In [1]: import numpy as np

In [2]: from numpy import linalg as LA

In [3]: np.set_printoptions(precision=1, suppress=True, linewidth=200, legacy="1.25")

In [4]: m1 = np.diag(np.array([1, 3, 4, 5]))

In [5]: m1
Out[5]: 
array([[1, 0, 0, 0],
       [0, 3, 0, 0],
       [0, 0, 4, 0],
       [0, 0, 0, 5]])

In [6]: # 4 groups of indices that never mix

In [7]: L = LA.cholesky(m1)

In [8]: L
Out[8]: 
array([[1. , 0. , 0. , 0. ],
       [0. , 1.7, 0. , 0. ],
       [0. , 0. , 2. , 0. ],
       [0. , 0. , 0. , 2.2]])

In [9]: np.diag(L) ** 2
Out[9]: array([1., 3., 4., 5.])

In [10]: L @ L.T
Out[10]: 
array([[1., 0., 0., 0.],
       [0., 3., 0., 0.],
       [0., 0., 4., 0.],
       [0., 0., 0., 5.]])

In [11]: np.kron(np.eye(2, dtype=int), m1)
Out[11]: 
array([[1, 0, 0, 0, 0, 0, 0, 0],
       [0, 3, 0, 0, 0, 0, 0, 0],
       [0, 0, 4, 0, 0, 0, 0, 0],
       [0, 0, 0, 5, 0, 0, 0, 0],
       [0, 0, 0, 0, 1, 0, 0, 0],
       [0, 0, 0, 0, 0, 3, 0, 0],
       [0, 0, 0, 0, 0, 0, 4, 0],
       [0, 0, 0, 0, 0, 0, 0, 5]])

In [12]: np.round(LA.det(m1[::-1]), 1)
Out[12]: 60.0

In [13]: np.round(LA.det(2 * m1), 1), round(LA.det(m1), 1)
Out[13]: (960.0, 60.0)

In [14]: np.einsum("ii->", m1)
Out[14]: 13

In [15]: vec = np.array([0, 1, 0, 3])

In [16]: target = m1 @ vec

In [17]: target
Out[17]: array([ 0,  3,  0, 15])

In [18]: LA.solve(m1, m1[:, 1])
Out[18]: array([0., 1., 0., 0.])

In [19]: LA.solve(m1, target + m1[:, 0])
Out[19]: array([1., 1., 0., 3.])

In [20]: np.prod(np.diag(m1)), round(LA.det(m1), 1)
Out[20]: (60, 60.0)

In [21]: mat = np.loadtxt("case14.csv", delimiter=",")

In [22]: mat
Out[22]: 
array([[ 0.,  0.,  0.,  0.],
       [ 0., 10.,  3.,  7.],
       [ 0.,  3., 10.,  5.],
       [ 0.,  7.,  5.,  6.]])

In [23]: # symmetric

In [24]: np.sort(LA.eigvals(mat).real)
Out[24]: array([ 0. ,  0.1,  7.1, 18.7])

In [25]: (LA.matrix_power((mat != 0) + (mat.T != 0) + np.eye(4), 4) > 0).astype(int)
Out[25]: 
array([[1, 0, 0, 0],
       [0, 1, 1, 1],
       [0, 1, 1, 1],
       [0, 1, 1, 1]])

In [26]: mat @ mat
Out[26]: 
array([[  0.,   0.,   0.,   0.],
       [  0., 158.,  95., 127.],
       [  0.,  95., 134., 101.],
       [  0., 127., 101., 110.]])

In [27]: round(LA.det(mat), 1)
Out[27]: 0.0

In [28]: left, sig, Vh = LA.svd(mat)

In [29]: vecs = Vh[:(sig > 1e-8).sum()]

In [30]: rng = np.random.default_rng(135)

In [31]: vec = mat[3] + 5 * mat[0] + rng.integers(2) * np.eye(4)[2]

In [32]: vec
Out[32]: array([0., 7., 5., 6.])

In [33]: np.diag(vecs.T @ vecs)
Out[33]: array([0., 1., 1., 1.])

In [34]: np.round(vecs.T @ vecs, 1) + 0
Out[34]: 
array([[0., 0., 0., 0.],
       [0., 1., 0., 0.],
       [0., 0., 1., 0.],
       [0., 0., 0., 1.]])

In [35]: np.round(LA.norm(vec - vecs.T @ vecs @ vec), 1)
Out[35]: 0.0

In [36]: np.allclose(vecs.T @ vecs @ vec, vec)
Out[36]: True

In [37]: r = LA.matrix_rank(mat)

In [38]: r
Out[38]: 3

In [39]: ns = LA.svd(mat)[2][r:].T

In [40]: LA.matrix_rank(mat.T @ mat), LA.matrix_rank(mat @ mat.T)
Out[40]: (3, 3)

In [41]: evals, vecs = LA.eigh(mat)

In [42]: round(float(evals.sum()), 1), np.trace(mat)
Out[42]: (26.0, 26.0)

In [43]: (evals > 1e-8).sum(), (evals < -1e-8).sum()
Out[43]: (3, 0)

In [44]: vecs @ np.diag(evals) @ vecs.T
Out[44]: 
array([[ 0.,  0.,  0.,  0.],
       [ 0., 10.,  3.,  7.],
       [ 0.,  3., 10.,  5.],
       [ 0.,  7.,  5.,  6.]])

In [45]: LA.svd(mat, compute_uv=False)
Out[45]: array([18.7,  7.1,  0.1,  0. ])

In [46]: np.abs(vecs[:, -1]).round(6).argmax()
Out[46]: 1

In [47]: np.round(LA.eigvalsh(mat @ mat), 1) + 0
Out[47]: array([  0. ,   0. ,  51.1, 350.9])

In [48]: proj = np.triu(np.array([[2, 1, 1, 3], [2, 2, 1, 1], [1, 3, 0, 1], [1, 0, 3, 3]]), 1) + np.eye(4)

In [49]: out = proj @ mat @ LA.inv(proj)

In [50]: round(LA.det(out), 1)
Out[50]: 0.0

In [51]: proj @ mat - mat @ proj
Out[51]: 
array([[  0.,  34.,  28.,  30.],
       [  0.,  10.,   5.,  -2.],
       [  0.,   7.,   2.,  -7.],
       [  0.,   0.,  -7., -12.]])

In [52]: F = np.vander(np.arange(4) - 2, 4, increasing=True)

In [53]: F
Out[53]: 
array([[ 1, -2,  4, -8],
       [ 1, -1,  1, -1],
       [ 1,  0,  0,  0],
       [ 1,  1,  1,  1]])

In [54]: # row 0 is much longer than the rest

In [55]: round(float(np.abs(LA.eigvals(F)).max()), 1)
Out[55]: 3.4

In [56]: np.sort(np.abs(LA.eigvals(F)))
Out[56]: array([0.7, 1.4, 3.4, 3.4])

In [57]: F @ F
Out[57]: 
array([[ -5,  -8,  -6, -14],
       [  0,  -2,   2,  -8],
       [  1,  -2,   4,  -8],
       [  4,  -2,   6,  -8]])

In [58]: np.allclose(F @ F.T, F.T @ F)
Out[58]: False

In [59]: (F - F.T) / 2
Out[59]: 
array([[ 0. , -1.5,  1.5, -4.5],
       [ 1.5,  0. ,  0.5, -1. ],
       [-1.5, -0.5,  0. , -0.5],
       [ 4.5,  1. ,  0.5,  0. ]])

In [60]: def softmax(z):
    ...:     e = np.exp(z - z.max(axis=-1, keepdims=True))
    ...:     return e / e.sum(axis=-1, keepdims=True)
    ...: 

In [61]: softmax(F[1] + 5)
Out[61]: array([0.4, 0.1, 0.4, 0.1])

In [62]: np.round(softmax(10 * F[1]), 1) + 0
Out[62]: array([0.5, 0. , 0.5, 0. ])

In [63]: S = F @ F.T / np.sqrt(4)

In [64]: np.round(softmax(S + np.triu(np.full(S.shape, -np.inf), 1)), 1) + 0
Out[64]: 
array([[1. , 0. , 0. , 0. ],
       [1. , 0. , 0. , 0. ],
       [0.3, 0.3, 0.3, 0. ],
       [0. , 0.1, 0.2, 0.7]])
